In [1]: import numpy as np

In [2]: from numpy import linalg as LA

In [3]: np.set_printoptions(precision=3, suppress=True, linewidth=120)

In [4]: tidy = lambda a: np.round(a, 3) + 0

In [5]: W0 = np.load("w.npy")

In [6]: print(W0)
[[ 1  0  0]
 [-2 -4  0]
 [-5  1 -5]]

In [7]: # triangular: eigenvalues sit on the diagonal

In [8]: x0 = np.array([1, -2, -2])

In [9]: h1 = np.maximum(W0 @ x0, 0)

In [10]: print(W0 * (h1 > 1e-9)[:, None])
[[ 1  0  0]
 [-2 -4  0]
 [-5  1 -5]]

In [11]: cov = W0.T @ W0

In [12]: print((W0 @ W0.T).shape)
(3, 3)

In [13]: print(np.trace(cov), (W0 ** 2).sum())
72 72

In [14]: print(tidy(LA.svd(W0, compute_uv=False) ** 2))
[52.661 18.938  0.401]

In [15]: print(np.allclose(cov, cov.T))
True

In [16]: print(cov)
[[30  3 25]
 [ 3 17 -5]
 [25 -5 25]]

In [17]: print(tidy(LA.eigvalsh(cov)[::-1]))
[52.661 18.938  0.401]

In [18]: print(tidy(np.abs(LA.eigvals(W0)).max()))
5.0

In [19]: print(tidy(np.sort(np.abs(LA.eigvals(W0)))))
[1. 4. 5.]

In [20]: print(np.allclose(W0, W0.T))
False

In [21]: print(np.allclose(W0 @ W0.T, W0.T @ W0))
False

In [22]: print((W0 + W0.T) / 2)
[[ 1.  -1.  -2.5]
 [-1.  -4.   0.5]
 [-2.5  0.5 -5. ]]

In [23]: print(W0 @ W0)
[[ 1  0  0]
 [ 6 16  0]
 [18 -9 25]]

In [24]: LA.determinant(W0)
AttributeError: module 'numpy.linalg' has no attribute 'determinant'


In [25]: M = np.loadtxt("data.csv", delimiter=",")

In [26]: print(M)
[[ 8.908  5.064 -2.742 -0.939]
 [26.738 14.707 -9.116 -2.53 ]
 [ 0.245 -0.088  0.405 -0.311]
 [ 9.027  4.669 -3.695 -0.669]]

In [27]: x0 = np.array([0, 1, 2, 1])

In [28]: print(tidy(M @ x0))
[-1.359 -6.055  0.411 -3.39 ]

In [29]: print(tidy(np.einsum("ij,j->i", M, x0)))
[-1.359 -6.055  0.411 -3.39 ]

In [30]: print((M @ x0).argmax())
2

In [31]: print(tidy(M @ np.ones(4)))
[10.291 29.799  0.251  9.332]

In [32]: print(np.sign((M @ x0).round(6)))
[-1. -1.  1. -1.]

In [33]: out = M / np.sqrt((M ** 2).mean(axis=1, keepdims=True))

In [34]: print(LA.matrix_rank(M - M.mean(axis=1, keepdims=True)))
3

In [35]: print(LA.matrix_rank(out) == LA.matrix_rank(M))
True

In [36]: F = np.diag(np.array([0, 0, 0, 3, 0])) + -1 * np.eye(5, k=1) + -1 * np.eye(5, k=-1)

In [37]: print(F)
[[ 0. -1.  0.  0.  0.]
 [-1.  0. -1.  0.  0.]
 [ 0. -1.  0. -1.  0.]
 [ 0.  0. -1.  3. -1.]
 [ 0.  0.  0. -1.  0.]]

In [38]: U, sig, vt = LA.svd(F)

In [39]: print(tidy(sig))
[3.584 1.488 1.328 0.424 0.   ]

In [40]: print(np.argmax(sig[:-1] / (sig[1:] + 1e-6)) + 1)
4

In [41]: out = U[:, :4] @ np.diag(sig[:4]) @ vt[:4]

In [42]: print(tidy(LA.norm(F - out) / LA.norm(F)))
0.0

In [43]: print(tidy(np.abs(F - out).max()))
0.0

In [44]: print(tidy(LA.norm(F - out, 2)), tidy(sig[4]))
0.0 0.0

In [45]: q, _ = LA.qr(np.array([[0.6, 0.4, -1.9, -0.8, -1.2],
    ...:     [1.6, -0.2, 0.8, 0.0, 1.4],
    ...:     [-0.9, 0.3, 1.0, -0.1, 1.5],
    ...:     [-0.3, -0.5, 0.1, 0.1, 0.5],
    ...:     [0.5, 0.7, 2.1, -0.4, -0.1]]))

In [46]: V, _ = LA.qr(np.array([[0.5, -0.8, -0.1, -1.0],
    ...:     [-0.3, 0.3, -1.9, -0.6],
    ...:     [-0.1, -1.4, -0.9, 1.2],
    ...:     [-0.6, -0.6, 0.6, 0.6]]))

In [47]: sig = 20 * 0.7 ** np.arange(4)

In [48]: arr = q[:, :4] * sig @ V[:4]

In [49]: print(tidy(arr))
[[  3.99    1.084  -7.582  -7.142]
 [  7.362  -9.252   4.961 -10.437]
 [ -5.472   0.514  -4.674   7.752]
 [ -8.279  -0.605   3.763  -2.086]
 [  4.722  -8.424  -6.623   1.865]]

In [50]: out = np.array([[-1, -9, -7], [-9, 1, -6]])

In [51]: cent = np.kron(out, arr)

In [52]: print(tidy(LA.norm(cent, 2)), tidy(LA.norm(out, 2) * LA.norm(arr, 2)))
258.457 258.457

In [53]: print(LA.matrix_rank(cent))
8

In [54]: print(cent.shape)
(10, 12)

In [55]: print(LA.matrix_rank(arr))
4

In [56]: print(tidy(LA.svd(arr, compute_uv=False)))
[20.   14.    9.8   6.86]

In [57]: print(np.count_nonzero(arr))
20

In [58]: LA.rank(arr)
AttributeError: module 'numpy.linalg' has no attribute 'rank'


In [59]: print(tidy(np.abs(arr).max()))
10.437

In [60]: print(tidy(arr.sum(axis=0)))
[  2.323 -16.683 -10.155 -10.049]

In [61]: print(tidy(arr.sum(axis=1)))
[-9.65  -7.368 -1.88  -7.207 -8.459]

In [62]: u = np.array([3, 0, 1])

In [63]: print(tidy(np.polyval(u, arr[0])))
[ 48.771   4.525 173.472 154.037]

In [64]: K = np.load("test15.npy")

In [65]: print(K)
[[2 9 0 0 0 0]
 [3 0 0 0 0 0]
 [5 2 0 0 0 0]
 [0 0 2 9 0 0]
 [0 0 3 0 0 0]
 [0 0 5 2 0 0]
 [0 0 0 0 2 9]
 [0 0 0 0 3 0]
 [0 0 0 0 5 2]]

In [66]: th = np.radians(15)

In [67]: r_ = np.eye(6)

In [68]: r_[5, 5] = r_[2, 2] = np.cos(th)

In [69]: r_[5, 2], r_[2, 5] = -np.sin(th), np.sin(th)

In [70]: print(tidy(r_))
[[ 1.     0.     0.     0.     0.     0.   ]
 [ 0.     1.     0.     0.     0.     0.   ]
 [ 0.     0.     0.966  0.     0.     0.259]
 [ 0.     0.     0.     1.     0.     0.   ]
 [ 0.     0.     0.     0.     1.     0.   ]
 [ 0.     0.    -0.259  0.     0.     0.966]]

In [71]: out = K @ r_.T

In [72]: print(tidy(LA.det(r_)), tidy(np.trace(r_)))
1.0 5.932

In [73]: print(tidy(LA.svd(K, compute_uv=False)), tidy(LA.svd(out, compute_uv=False)))
[9.902 9.902 9.902 4.995 4.995 4.995] [9.902 9.902 9.902 4.995 4.995 4.995]

In [74]: print(tidy(r_ - r_[0]))
[[ 0.     0.     0.     0.     0.     0.   ]
 [-1.     1.     0.     0.     0.     0.   ]
 [-1.     0.     0.966  0.     0.     0.259]
 [-1.     0.     0.     1.     0.     0.   ]
 [-1.     0.     0.     0.     1.     0.   ]
 [-1.     0.    -0.259  0.     0.     0.966]]

In [75]: print(tidy(np.diff(r_, axis=0)))
[[-1.     1.     0.     0.     0.     0.   ]
 [ 0.    -1.     0.966  0.     0.     0.259]
 [ 0.     0.    -0.966  1.     0.    -0.259]
 [ 0.     0.     0.    -1.     1.     0.   ]
 [ 0.     0.    -0.259  0.    -1.     0.966]]

In [76]: print(tidy(LA.svd(r_, compute_uv=False)))
[1. 1. 1. 1. 1. 1.]

In [77]: print(tidy(r_.mean(axis=0)))
[0.167 0.167 0.118 0.167 0.167 0.204]

In [78]: U, sig, vt = LA.svd(K, full_matrices=False)

In [79]: print(tidy(U.T @ U))
[[1. 0. 0. 0. 0. 0.]
 [0. 1. 0. 0. 0. 0.]
 [0. 0. 1. 0. 0. 0.]
 [0. 0. 0. 1. 0. 0.]
 [0. 0. 0. 0. 1. 0.]
 [0. 0. 0. 0. 0. 1.]]

In [80]: print(tidy(vt @ vt.T))
[[1. 0. 0. 0. 0. 0.]
 [0. 1. 0. 0. 0. 0.]
 [0. 0. 1. 0. 0. 0.]
 [0. 0. 0. 1. 0. 0.]
 [0. 0. 0. 0. 1. 0.]
 [0. 0. 0. 0. 0. 1.]]

In [81]: print(np.allclose(U * sig @ vt, K))
True

In [82]: print(U.shape, sig.shape, vt.shape)
(9, 6) (6,) (6, 6)

In [83]: def softmax(z):
    ...:     e = np.exp(z - z.max(axis=-1, keepdims=True))
    ...:     return e / e.sum(axis=-1, keepdims=True)
    ...: 

In [84]: print(tidy(softmax(K[3])))
[0.    0.    0.001 0.999 0.    0.   ]

In [85]: print(tidy(softmax(K[3] + -3)))
[0.    0.    0.001 0.999 0.    0.   ]

In [86]: S = K @ K.T / np.sqrt(6)

In [87]: print(tidy(softmax(S)))
[[1.    0.    0.    0.    0.    0.    0.    0.    0.   ]
 [0.023 0.077 0.889 0.002 0.002 0.002 0.002 0.002 0.002]
 [0.399 0.002 0.599 0.    0.    0.    0.    0.    0.   ]
 [0.    0.    0.    1.    0.    0.    0.    0.    0.   ]
 [0.002 0.002 0.002 0.023 0.077 0.889 0.002 0.002 0.002]
 [0.    0.    0.    0.399 0.002 0.599 0.    0.    0.   ]
 [0.    0.    0.    0.    0.    0.    1.    0.    0.   ]
 [0.002 0.002 0.002 0.002 0.002 0.002 0.023 0.077 0.889]
 [0.    0.    0.    0.    0.    0.    0.399 0.002 0.599]]

In [88]: feats = np.load("dump.npy")

In [89]: print(feats)
[[-1.7   -4.838 -1.2  ]
 [-1.1    2.456  0.6  ]
 [-1.4    0.701  0.2  ]
 [ 0.8    1.115  0.3  ]
 [-0.7   -1.291 -0.3  ]
 [ 0.6    0.014  0.   ]
 [ 0.1    2.409  0.6  ]
 [-1.2   -3.617 -0.9  ]
 [ 0.6    2.423  0.6  ]
 [ 0.8   -3.629 -0.9  ]
 [-1.5    4.38   1.1  ]
 [ 0.7   -4.731 -1.2  ]
 [-0.7    2.021  0.5  ]
 [-1.6   -3.974 -1.   ]
 [-1.4   -1.181 -0.3  ]
 [ 0.5   -5.605 -1.4  ]
 [-0.8    5.201  1.3  ]
 [ 1.6   -2.459 -0.6  ]
 [ 0.3   -0.741 -0.2  ]
 [-0.2   -3.62  -0.9  ]
 [-0.6    1.96   0.5  ]
 [ 1.7    5.548  1.4  ]
 [-1.2   -5.223 -1.3  ]
 [-0.7   -3.184 -0.8  ]
 [-0.1   -2.033 -0.5  ]]

In [90]: proj = feats @ LA.solve(feats.T @ feats, feats.T)

In [91]: print(tidy(np.trace(proj)))
3.0

In [92]: print(tidy(LA.eigvalsh(proj)))
[0. 0. 0. 0. 0. 0. 0. 0. 0. 0. 0. 0. 0. 0. 0. 0. 0. 0. 0. 0. 0. 0. 1. 1. 1.]

In [93]: T = np.stack([feats, 5 * feats, feats[::-1]])

In [94]: print(tidy(LA.norm(T, axis=(1, 2))))
[18.234 91.168 18.234]

In [95]: print((T @ feats.T).shape)
(3, 25, 25)

In [96]: print(tidy(np.einsum("bij,cij->bc", T, T)))
[[ 332.464 1662.32   129.603]
 [1662.32  8311.601  648.015]
 [ 129.603  648.015  332.464]]

In [97]: print(LA.matrix_rank(T))
[3 3 3]

In [98]: Xc = feats - feats.mean(axis=0)

In [99]: V = LA.svd(Xc)[2][:2]

In [100]: out = Xc - Xc @ V.T @ V

In [101]: print(LA.norm(out, axis=1).round(6).argmax())
2

In [102]: print(tidy(np.diag(V.T @ V)))
[1.    0.941 0.059]

In [103]: print(tidy((Xc @ V.T).std(axis=0)))
[3.421 0.984]

In [104]: print(tidy(LA.norm(out) / LA.norm(Xc)))
0.003

In [105]: u = np.array([2, 3])

In [106]: print(tidy(np.cross(feats[11, :3], feats[19, :3])))
[-0.086  0.87  -3.48 ]

In [107]: print(tidy(np.correlate(feats[11], feats[19], "full")))
[-0.63   1.724 18.066  5.29   0.24 ]

In [108]: data = np.loadtxt("out9.csv", delimiter=",")

In [109]: print(data)
[[0. 6. 0. 0. 0.]
 [0. 0. 0. 1. 0.]
 [0. 0. 5. 0. 0.]
 [0. 0. 0. 0. 9.]
 [2. 0. 0. 0. 0.]]

In [110]: # 2 blocks once reordered

In [111]: print(data @ data)
[[ 0.  0.  0.  6.  0.]
 [ 0.  0.  0.  0.  9.]
 [ 0.  0. 25.  0.  0.]
 [18.  0.  0.  0.  0.]
 [ 0. 12.  0.  0.  0.]]

In [112]: print(np.flatnonzero(LA.matrix_power((data != 0) + (data.T != 0) + np.eye(5), 5)[4]))
[0 1 3 4]

In [113]: x0 = np.array([-3, -1, -3, 2, 2])

In [114]: rhs = data @ x0

In [115]: print(rhs)
[ -6.   2. -15.  18.  -6.]

In [116]: print(tidy(LA.solve(data, rhs + data[:, 2])))
[-3. -1. -2.  2.  2.]

In [117]: print(tidy(LA.solve(data.T, data[3])))
[0. 0. 0. 1. 0.]

In [118]: print(tidy(LA.solve(data, rhs)))
[-3. -1. -3.  2.  2.]

In [119]: mat = np.arange(20).reshape(4, 5) + -3

In [120]: print(mat)
[[-3 -2 -1  0  1]
 [ 2  3  4  5  6]
 [ 7  8  9 10 11]
 [12 13 14 15 16]]

In [121]: U, sig, vt = LA.svd(mat)

In [122]: V = vt[:(sig > 1e-8).sum()]

In [123]: rng = np.random.default_rng(67847)

In [124]: x0 = mat[2] + 3 * mat[3] + rng.integers(2) * np.eye(5)[3]

In [125]: print(x0)
[43. 47. 51. 56. 59.]

In [126]: print(np.allclose(V.T @ V @ x0, x0))
False

In [127]: print(tidy(LA.norm(x0 - V.T @ V @ x0)))
0.837
